$ ipython --no-banner

In [1]: import numpy as np

In [2]: np.set_printoptions(precision=1, suppress=True, linewidth=200, sign=" ")

In [3]: def rd(a):
   ...:     return np.round(a, 1) + 0
   ...: 

In [4]: M = np.load("a.npy")

In [5]: print(rd(M))
[[ 1.6  0.1 -0.8  1.1  0.   1. ]
 [ 0.1  1.   0.3 -0.6  0.   0.2]
 [-0.8  0.3  0.2  0.4 -0.1  0.4]
 [ 1.1 -0.6  0.4 -2.   0.9 -0.9]
 [ 0.   0.  -0.1  0.9  0.9  0. ]
 [ 1.   0.2  0.4 -0.9  0.   2.2]]

In [6]: # looks like rank 5

In [7]: print([round(float(np.linalg.det(M[:i, :i])), 2) + 0 for i in range(1, 7)])
[1.57, 1.63, -0.52, -0.61, -0.43, 0.0]

In [8]: print(rd(np.linalg.eigvalsh(M).min()))
-3.0

In [9]: sv = 20 * 0.9 ** np.arange(3)

In [10]: rng = np.random.default_rng(1984)

In [11]: K = rng.normal(size=(21, 3)) * rng.permutation(sv)

In [12]: print(rd(K))
[[ -9.    1.4   1.5]
 [ 19.2  -0.4  17.1]
 [-28.8 -31.3   0.2]
 [ -5.8  -6.6   7.7]
 [  2.2  -4.3   8.8]
 [ 20.3  -0.5 -13. ]
 [ -4.4  26.2   4.1]
 [ 49.4  15.5  20.4]
 [-20.3   8.8  -9.5]
 [ 22.3   5.1   0.8]
 [ 18.8 -16.9   4.7]
 [  9.9  18.   13. ]
 [ 11.3   6.8  16.8]
 [-13.1 -11.6   5.6]
 [  3.9   1.   29.1]
 [ -2.   -9.9   9.3]
 [ 22.4   4.3 -42.1]
 [ -2.8   1.6 -20.2]
 [-10.2  14.2  -3.7]
 [ 13.3  -4.9 -33.1]
 [ -6.8   3.   17.8]]

In [13]: r0, g = K[11], K[18]

In [14]: print(rd(r0 @ r0))
594.2

In [15]: p = (r0 @ g) / (r0 @ r0) * r0

In [16]: print(rd(g - p))
[-12.   10.9  -6. ]

In [17]: print(np.linalg.matrix_rank(np.outer(r0, g)))
1

In [18]: print(rd(np.outer(r0, g)))
[[-100.8  140.6  -36.4]
 [-183.5  255.9  -66.3]
 [-132.6  185.   -47.9]]

In [19]: print(rd((g - p) @ r0))
0.0
